$ ipython --no-banner

In [1]: import numpy as np

In [2]: from numpy import linalg as LA

In [3]: np.set_printoptions(suppress=True, linewidth=160)

In [4]: rnd = lambda a: np.round(a, 1) + 0

In [5]: K = np.load("sample12.npy")

In [6]: print(K)
[[  0   0   3  -1]
 [  0   0  -4  -4]
 [  3  -1   9  -3]
 [ -4  -4 -12 -12]]

In [7]: A2 = K ** -1
Traceback (most recent call last):
  Cell In[7], line 1
    A2 = K ** -1
ValueError: Integers to negative integer powers are not allowed.


In [8]: A2 = LA.inv(K)

In [9]: print(rnd(LA.det(K) * A2))
[[-192.   48.   64.  -16.]
 [ 192.  144.  -64.  -48.]
 [  64.  -16.    0.    0.]
 [ -64.  -48.    0.    0.]]

In [10]: print(rnd(A2))
[[-0.8  0.2  0.2 -0.1]
 [ 0.8  0.6 -0.2 -0.2]
 [ 0.2 -0.1  0.   0. ]
 [-0.2 -0.2  0.   0. ]]

In [11]: print(rnd(LA.inv(A2)))
[[  0.   0.   3.  -1.]
 [  0.   0.  -4.  -4.]
 [  3.  -1.   9.  -3.]
 [ -4.  -4. -12. -12.]]

In [12]: print(K @ A2)
[[1. 0. 0. 0.]
 [0. 1. 0. 0.]
 [0. 0. 1. 0.]
 [0. 0. 0. 1.]]

In [13]: print(rnd(LA.slogdet(K)[0]))
1.0

In [14]: print(rnd(LA.det(K) * LA.det(A2)))
1.0

In [15]: print(np.allclose(A2, K.T))
False

In [16]: w1 = np.array([[2, -2], [-2, 1], [0, 2], [2, 1]])

In [17]: beta = np.array([1, 2])

In [18]: act = np.maximum(K @ w1 + beta, 0)

In [19]: print(LA.matrix_rank(act))
2

In [20]: print((act > 0).astype(int))
[[0 1]
 [0 0]
 [1 1]
 [0 0]]

In [21]: Z = np.array([[5, -2, 5], [1, 3, -2]])

In [22]: print(act @ Z)
[[  7  21 -14]
 [  0   0   0]
 [ 25  24  -5]
 [  0   0   0]]

In [23]: print((act @ Z).round(6).argmax(axis=1))
[1 0 0 0]

In [24]: print(w1 @ Z)
[[  8 -10  14]
 [ -9   7 -12]
 [  2   6  -4]
 [ 11  -1   8]]

In [25]: x = np.array([4, 5, 4, 2])

In [26]: y = K @ x

In [27]: beta, lr = np.zeros(4), 1 / LA.norm(K, 2) ** 2

In [28]: for i in range(300):
    ...:     beta -= lr * K.T @ (K @ beta - y)
    ...:     if i % 50 == 0: print(i, round(LA.norm(K @ beta - y), 1))
    ...: 
0 8.5
50 5.5
100 3.7
150 2.6
200 1.8
250 1.4

In [29]: print(rnd(beta))
[4.3 4.  3.9 2.3]

In [30]: print(rnd(LA.cond(K)))
23.6

In [31]: w, V = LA.eig(K)

In [32]: print(rnd(np.sort(LA.eigvals(K.T))))
[-15.   -1.1   1.4  11.7]

In [33]: print(rnd(np.sort(LA.eigvals(K @ K))))
[  1.1   1.9 136.  224. ]

In [34]: print(rnd(np.prod(w)))
256.0

In [35]: print(rnd(np.sort(LA.eigvals(LA.inv(K)))))
[-0.9 -0.1  0.1  0.7]

In [36]: proj = np.triu(np.array([[1, 2, 1, 0], [0, 2, 2, 0], [0, 0, 2, 1], [0, 1, 0, 0]]), 1) + np.eye(4)

In [37]: A2 = proj @ K @ LA.inv(proj)

In [38]: print(np.trace(A2), np.trace(K))
-3.0 -3

In [39]: print(LA.matrix_rank(A2))
4

In [40]: print(proj @ K - K @ proj)
[[  3.  -1.   1. -14.]
 [  6.  -2.  18.  -2.]
 [ -4. -10. -13. -21.]
 [  0.   8.  12.  12.]]

In [41]: M = np.load("arr.npy")

In [42]: print(M)
[[0 0 0 0 0 0 0 0 0 0 0 1 0 0]
 [0 0 0 0 0 0 0 0 0 0 0 0 1 0]
 [0 0 0 0 0 0 0 0 0 0 0 0 0 1]
 [0 0 0 0 0 1 0 0 0 0 0 0 0 0]
 [0 0 0 0 0 0 1 0 0 0 0 0 0 0]
 [1 0 0 0 0 0 0 0 0 0 0 0 0 0]
 [0 0 0 1 0 0 0 0 0 0 0 0 0 0]
 [0 0 0 0 0 0 0 0 1 0 0 0 0 0]
 [0 0 0 0 0 0 0 0 0 0 1 0 0 0]
 [0 1 0 0 0 0 0 0 0 0 0 0 0 0]
 [0 0 0 0 1 0 0 0 0 0 0 0 0 0]
 [0 0 0 0 0 0 0 1 0 0 0 0 0 0]
 [0 0 1 0 0 0 0 0 0 0 0 0 0 0]
 [0 0 0 0 0 0 0 0 0 1 0 0 0 0]]

In [43]: # columns are unit length and at right angles

In [44]: T = np.stack([M, 3 * M, M[::-1]])

In [45]: print(LA.matrix_rank(T.reshape(3, -1)))
2

In [46]: print(LA.matrix_rank(T))
[14 14 14]
